In [1]: import numpy as np

In [2]: from numpy import linalg as LA

In [3]: np.set_printoptions(suppress=True, linewidth=100)

In [4]: E = np.loadtxt("run16.csv", delimiter=",")

In [5]: print(E)
[[ 1.  0.  3.  0.  2.  1.  0.]
 [ 1.  1.  5.  2.  2.  1.  3.]
 [ 2.  3.  7.  3.  3.  2.  3.]
 [ 4.  6. 10.  4.  6.  3.  3.]
 [ 7.  7. 11.  5.  8.  6.  5.]
 [ 9.  9. 13.  7.  9.  6.  5.]
 [10. 10. 16.  9. 10.  6.  5.]
 [10. 10. 17.  9. 12.  8.  7.]
 [12. 11. 18. 12. 14.  8.  9.]
 [13. 13. 18. 14. 14. 10. 10.]
 [15. 16. 21. 14. 15. 10. 12.]
 [18. 18. 22. 17. 18. 10. 15.]
 [21. 19. 25. 17. 19. 10. 16.]
 [21. 22. 26. 18. 19. 10. 16.]
 [21. 24. 27. 20. 19. 10. 18.]
 [24. 24. 28. 20. 22. 10. 21.]
 [27. 24. 30. 23. 22. 12. 21.]
 [27. 27. 30. 26. 24. 15. 21.]]

In [6]: vec = np.array([-7, 7, 2, -6, -2, -6, 3])

In [7]: h = np.maximum(E @ vec, 0)

In [8]: print(np.round(np.tanh(E @ vec), 2))
[-1. -1. -1. -1. -1. -1. -1. -1. -1. -1. -1. -1. -1. -1. -1. -1. -1. -1.]

In [9]: print(E.T @ h)
[0. 0. 0. 0. 0. 0. 0.]

In [10]: print(np.flatnonzero(h > 1e-9))
[]

In [11]: other = E / np.sqrt((E ** 2).mean(axis=1, keepdims=True))

In [12]: print(LA.matrix_rank(E - E.mean(axis=1, keepdims=True)))
6

In [13]: other = np.c_[E[:, :5] @ np.array([[1, 3, 3, 3, 5],
    ...:     [0, 4, 3, 1, 2],
    ...:     [4, 0, 0, 3, 3],
    ...:     [2, 4, 4, 4, 5],
    ...:     [2, 2, 2, 3, 2]]), np.array([-2, -2, 0, 2, 0, 1, -2, 2, 1, 2, -2, -3, -3, 0, 1, 2, -3, -1])]

In [14]: print(other)
[[ 17.   7.   7.  18.  18.  -2.]
 [ 29.  19.  18.  33.  36.  -2.]
 [ 42.  36.  33.  51.  58.   0.]
 [ 64.  64.  58.  82.  94.   2.]
 [ 77.  85.  78. 105. 123.   0.]
 [ 93. 109. 100. 130. 155.   1.]
 [112. 126. 116. 154. 183.  -2.]
 [120. 130. 120. 163. 190.   2.]
 [136. 156. 145. 191. 224.   1.]
 [141. 175. 162. 204. 243.   2.]
 [157. 195. 179. 225. 270.  -2.]
 [176. 230. 212. 260. 313.  -3.]
 [193. 245. 226. 282. 341.  -3.]
 [199. 261. 239. 292. 355.   0.]
 [207. 277. 253. 305. 372.   1.]
 [220. 292. 268. 326. 396.   2.]
 [237. 313. 289. 353. 432.  -3.]
 [247. 341. 314. 374. 457.  -1.]]

In [15]: print(LA.matrix_rank(other))
6

In [16]: print(np.round(LA.lstsq(E, other[:, 0])[0], 2) + 0)
[1. 0. 4. 2. 2. 0. 0.]

In [17]: print(np.argsort(-LA.norm(other, axis=0).round(6), kind="stable")[:3])
[4 3 1]

In [18]: print(round(float(LA.norm(other, 2) / LA.norm(other)), 2))
1.0

In [19]: cov = np.cov(E, rowvar=False)

In [20]: print(np.round(np.polyfit(E[:, 0], E[:, 1], 1), 2))
[0.97 0.48]

In [21]: print(cov.shape)
(7, 7)

In [22]: print(np.round(LA.eigvalsh(cov)[::-1], 2))
[393.04   2.91   1.45   0.99   0.57   0.48   0.22]

In [23]: arr = np.array([[0, 6, 7, 0, 4, 9, 6, 2, 2, 0, 4, 4],
    ...:     [0, 0, 0, 0, 0, 0, 0, 0, 0, 0, 0, 0],
    ...:     [0, 30, 35, 0, 20, 45, 30, 10, 10, 0, 20, 20],
    ...:     [0, 0, 0, 0, 0, 0, 0, 0, 0, 0, 0, 0],
    ...:     [0, -18, -21, 0, -12, -27, -18, -6, -6, 0, -12, -12]])

In [24]: Uu, sigma, VT = LA.svd(arr)

In [25]: print(sigma.round(2) + 0)
[95.03  0.    0.    0.    0.  ]

In [26]: other = Uu[:, :1] @ np.diag(sigma[:1]) @ VT[:1]

In [27]: print(round(np.abs(arr - other).max(), 2))
0.0

In [28]: m1 = np.load("data.npy")

In [29]: print(m1)
[[  0.3    1.6   -0.8    1.49   0.4 ]
 [ -1.    -1.2    1.8    1.11   0.3 ]
 [  1.4   -0.8   -1.7   -0.44  -0.1 ]
 [  0.3   -1.     0.    -2.15  -0.5 ]
 [  0.2    0.2   -0.5    2.43   0.6 ]
 [  0.3   -0.6    0.6    2.01   0.5 ]
 [ -0.6   -1.8   -1.3    4.95   1.2 ]
 [  0.2    1.7   -0.6    0.76   0.2 ]
 [  0.1   -0.3    1.3    5.97   1.5 ]
 [  1.    -0.1   -0.6    1.13   0.3 ]
 [ -0.8    0.2   -0.2    5.97   1.5 ]
 [  0.5   -0.4    2.5   -0.89  -0.2 ]
 [ -0.5   -1.2   -1.9    2.02   0.5 ]
 [ -0.4    1.    -0.5   -2.4   -0.6 ]
 [ -0.6    1.2    0.5    0.04   0.  ]
 [ -1.1   -1.1    1.3    1.32   0.3 ]
 [ -2.     0.3    0.5   -0.35  -0.1 ]
 [ -0.8    1.7   -0.4   -0.77  -0.2 ]
 [  1.3   -0.3    0.2    6.67   1.6 ]
 [  0.5   -0.9   -0.9    4.35   1.1 ]
 [ -0.4   -0.6    0.9    0.4    0.1 ]
 [  0.1    1.7    1.     1.45   0.4 ]
 [  0.8    0.4    0.7   -4.86  -1.2 ]
 [  0.5    0.6    0.1   -1.49  -0.4 ]
 [ -1.2    1.1   -1.8   -0.33  -0.1 ]
 [ -0.6   -1.7    0.6  -12.06  -3.  ]
 [  0.2   -0.7   -1.     4.09   1.  ]
 [ -0.5    0.7   -0.3   -6.91  -1.7 ]
 [  0.5   -2.1   -0.3    5.67   1.4 ]
 [ -0.7   -0.4    0.4    2.8    0.7 ]
 [ -0.4    0.3    0.2   -5.2   -1.3 ]
 [ -0.2   -0.8    0.    -4.12  -1.  ]
 [  0.9    1.    -0.3   -1.77  -0.5 ]]

In [30]: Z = m1[[3, 21]].astype(float)

In [31]: for _ in range(4):
    ...:     lab = LA.norm(m1[:, None] - Z, axis=-1).argmin(axis=1)
    ...:     Z = np.array([m1[lab == j].mean(axis=0) for j in range(2)])
    ...: 

In [32]: print(lab)
[1 1 1 0 1 1 1 1 1 1 1 0 1 0 1 1 1 1 1 1 1 1 0 0 1 0 1 0 1 1 0 0 0]

In [33]: print(np.bincount(lab))
[10 23]

In [34]: print(np.round(Z[1] - Z[0], 2))
[-0.25 -0.11 -0.45  6.48  1.61]

In [35]: lab = m1[:, 4] > np.median(m1[:, 4])

In [36]: f = m1[lab].mean(axis=0) - m1[~lab].mean(axis=0)

In [37]: print(f.round(2))
[ 0.13 -0.71 -0.08  5.84  1.45]

In [38]: print(np.count_nonzero(m1))
162

In [39]: print(np.round(m1.sum(axis=0), 2))
[-2.7  -2.3  -0.5  10.89  2.7 ]

In [40]: print(m1.shape)
(33, 5)

In [41]: print(np.round(LA.svd(m1, compute_uv=False), 2))
[23.48  6.11  5.53  4.27  0.13]

In [42]: print(np.round(m1.mean(axis=0), 2))
[-0.08 -0.07 -0.02  0.33  0.08]

In [43]: feats = np.loadtxt("out14.csv", delimiter=",")

In [44]: print(feats)
[[-0.98 -1.    1.   -2.    2.    2.    2.   -1.    2.   -2.    2.  ]
 [ 1.    0.02  2.    2.    1.    2.    1.   -2.    1.    2.    2.  ]
 [ 0.    1.   -0.98 -1.   -1.    1.    0.    2.   -1.    0.   -2.  ]
 [ 2.   -1.    0.    1.02 -2.    0.    1.   -1.    1.   -2.    0.  ]
 [-1.   -2.   -2.    0.   -0.98  0.   -2.   -2.    0.    0.   -1.  ]
 [ 0.    0.    0.    0.    2.    1.02  0.   -1.   -1.   -1.    1.  ]
 [ 1.    0.    1.    0.    0.   -2.    0.02 -2.   -1.    0.   -1.  ]
 [ 1.    2.   -2.    0.    2.   -1.   -2.    0.02  0.    0.   -1.  ]
 [-1.   -2.    2.   -2.    1.   -1.    1.   -2.    0.02  0.    1.  ]
 [ 1.   -1.    2.   -2.    1.    2.   -1.   -2.   -1.   -0.98  0.  ]
 [-1.   -1.    1.   -2.    2.    2.    2.   -1.    2.   -2.    2.02]]

In [45]: T = np.stack([feats, 2 * feats, feats[::-1]])

In [46]: print(np.round(LA.norm(T, axis=(1, 2)), 2))
[15. 30. 15.]

In [47]: print(T.shape)
(3, 11, 11)

In [48]: vec = np.array([2, -2, -1, -1, 2, 1, 2, 1, -1, 2, -2])

In [49]: h = np.maximum(feats @ vec, 0)

In [50]: print(np.round(np.maximum(feats @ (3 * vec), 0), 2))
[ 0.12  2.88 17.94  0.    0.    3.06  0.12  3.06  2.94  9.12  0.  ]

In [51]: print(h.round(2))
[0.04 0.96 5.98 0.   0.   1.02 0.04 1.02 0.98 3.04 0.  ]

In [52]: vec = np.array([1, -2, -2, -2, 1, 1, 3, 3, 3, -2, 0])

In [53]: print(LA.norm(feats @ vec) <= LA.norm(feats, 2) * LA.norm(vec) + 1e-9)
True

In [54]: print(np.round(np.einsum("ij,j->i", feats, vec), 2))
[ 20.02  -8.04   4.96   6.96  -5.98  -0.98 -11.94  -3.94   0.06  -4.04  20.  ]

In [55]: print(np.round(feats @ np.ones(11), 2))
[  4.02  12.02  -1.98  -0.98 -10.98   1.02  -3.98  -0.98  -2.98  -1.98   4.02]

In [56]: print(np.round(feats @ vec, 2))
[ 20.02  -8.04   4.96   6.96  -5.98  -0.98 -11.94  -3.94   0.06  -4.04  20.  ]

In [57]: print((feats @ vec).argmax())
0

In [58]: mat = np.load("x.npy")

In [59]: print(mat)
[[ 3  0  0  0  0  0  0  0  0]
 [-3  2  0  0  0  0  0  0  0]
 [ 3 -2  1  0  0  0  0  0  0]
 [-2  3  1 -1  0  0  0  0  0]
 [-1  2  0 -1 -1  0  0  0  0]
 [ 2  1 -2 -2  1  0  0  0  0]
 [-1 -1  2  2  3 -1  2  0  0]
 [-3 -1  3  3 -1 -3  1 -3  0]
 [ 2  3 -1  3  0 -1 -2 -3 -1]]

In [60]: cov = mat.T @ mat

In [61]: print(np.trace(cov), (mat ** 2).sum())
182 182

In [62]: print(cov)
[[ 50  -8 -16  -6   3   8  -9   3  -2]
 [ -8  33  -9  -3  -3   1  -9  -6  -3]
 [-16  -9  20  13   1 -10   9  -6   1]
 [ -6  -3  13  28   2 -14   1 -18  -3]
 [  3  -3   1   2  12   0   5   3   0]
 [  8   1 -10 -14   0  11  -3  12   1]
 [ -9  -9   9   1   5  -3   9   3   2]
 [  3  -6  -6 -18   3  12   3  18   3]
 [ -2  -3   1  -3   0   1   2   3   1]]

In [63]: print((mat @ mat.T).shape)
(9, 9)

In [64]: K = np.load("mat.npy")

In [65]: print(K.round(2))
[[ 0.97  0.    0.    0.    0.   -0.26]
 [ 0.    1.    0.    0.    0.    0.  ]
 [ 0.    0.    1.    0.    0.    0.  ]
 [ 0.    0.    0.    1.    0.    0.  ]
 [ 0.    0.    0.    0.    1.    0.  ]
 [ 0.26  0.    0.    0.    0.    0.97]]

In [66]: Q, vecs = LA.qr(K[:, :4])[0], LA.qr(K[:, 4:])[0]

In [67]: sigma = LA.svd(Q.T @ vecs, compute_uv=False)

In [68]: print(sigma.round(2) + 0)
[0. 0.]

In [69]: print(np.degrees(np.arccos(sigma.clip(0, 1))))
[90. 90.]

In [70]: proj = m1 @ LA.solve(m1.T @ m1, m1.T)

In [71]: print(np.round(np.diag(proj), 2))
[0.16 0.2  0.22 0.12 0.02 0.03 0.23 0.1  0.15 0.09 0.15 0.23 0.19 0.05 0.08 0.2  0.23 0.12 0.35
 0.12 0.04 0.21 0.11 0.09 0.23 0.42 0.07 0.12 0.17 0.06 0.06 0.09 0.3 ]

In [72]: print(np.allclose(proj @ proj, proj))
True

In [73]: print(np.round(K.T @ K, 2) + 0)
[[1. 0. 0. 0. 0. 0.]
 [0. 1. 0. 0. 0. 0.]
 [0. 0. 1. 0. 0. 0.]
 [0. 0. 0. 1. 0. 0.]
 [0. 0. 0. 0. 1. 0.]
 [0. 0. 0. 0. 0. 1.]]

In [74]: print(np.round(LA.norm(K, axis=0), 2))
[1. 1. 1. 1. 1. 1.]

In [75]: print(np.round(LA.pinv(K), 2))
[[ 0.97  0.    0.    0.    0.    0.26]
 [ 0.    1.    0.    0.    0.    0.  ]
 [ 0.    0.    1.    0.    0.    0.  ]
 [ 0.    0.    0.    1.    0.    0.  ]
 [ 0.    0.    0.    0.    1.    0.  ]
 [-0.26  0.    0.    0.    0.    0.97]]

In [76]: A = np.loadtxt("m.csv", delimiter=",")

In [77]: print(A)
[[-0.59 -0.04  0.9   0.97  0.22  0.45  0.83  0.46 -0.98  0.08  0.97]
 [ 0.99 -0.96 -1.   -1.   -0.52  0.45 -0.71 -0.14 -0.28 -0.39 -0.87]
 [-0.81  0.94  1.    0.9   0.86 -0.09 -0.12 -0.34  0.97 -0.91  0.3 ]
 [-0.98  0.99  1.    1.    0.93 -0.17  0.52 -0.17  0.93 -0.88  0.9 ]
 [ 0.74  0.86  0.99 -0.52  0.99  0.74 -0.83 -0.73  1.   -1.   -0.24]
 [-1.    0.99  1.    1.   -0.68 -0.92  0.99  0.76 -0.98  1.    1.  ]
 [ 0.27  0.15  0.95  0.84  0.88  0.77  0.43  0.05 -0.6  -0.98  0.94]
 [-0.46  0.98  0.97 -0.68  0.89 -0.57 -0.92 -0.79  1.   -0.97 -0.97]
 [-0.16  0.07  0.39  0.41  0.11  0.09  0.2   0.07 -0.31 -0.08  0.37]
 [ 0.55  0.93  1.    0.81  1.    0.92 -0.49 -0.65  0.99 -1.    0.9 ]
 [-0.48  0.9   1.    0.94  0.97  0.58  0.06 -0.31  0.91 -1.    0.85]
 [ 0.02 -0.12 -0.44 -0.27 -0.28 -0.16 -0.07  0.01  0.    0.42 -0.29]
 [ 0.99 -0.87 -1.   -1.   -0.72 -0.5  -0.99 -0.74  1.   -0.25 -1.  ]
 [-0.86  0.43 -0.12  0.43 -0.81 -0.79  0.16  0.14  0.1   0.99 -0.62]
 [ 0.97  0.45  0.97 -0.64  1.    0.96 -0.75 -0.67  0.99 -1.    0.64]
 [-0.38  0.89  0.   -0.94  0.02 -0.84 -0.93 -0.7   1.    0.06 -1.  ]
 [ 0.91  0.82  1.   -0.05  1.    0.95 -0.74 -0.72  1.   -1.    0.76]
 [-0.76  0.96  0.1  -0.96 -0.32 -0.95 -0.96 -0.77  1.    0.72 -1.  ]
 [-1.    0.98  1.    1.   -0.24 -0.84  0.77  0.25  0.24  0.98  0.72]
 [-0.22  0.65  0.89  0.36  0.69  0.11 -0.23 -0.25  0.86 -0.85  0.05]
 [-0.95  0.95  1.    0.99  0.79 -0.18  0.45 -0.08  0.78 -0.64  0.8 ]]

In [78]: proj = A @ LA.solve(A.T @ A, A.T)

In [79]: print(np.round(np.diag(proj), 2))
[0.66 0.59 0.45 0.59 0.69 0.91 0.6  0.65 0.11 0.61 0.38 0.06 0.92 0.55 0.6  0.37 0.34 0.67 0.56
 0.42 0.25]

In [80]: print(np.round(proj @ A[:, 2], 2) + 0)
[ 0.9  -1.    1.    1.    0.99  1.    0.95  0.97  0.39  1.    1.   -0.44 -1.   -0.12  0.97  0.
  1.    0.1   1.    0.89  1.  ]

In [81]: print(np.round(np.trace(proj), 2))
11.0
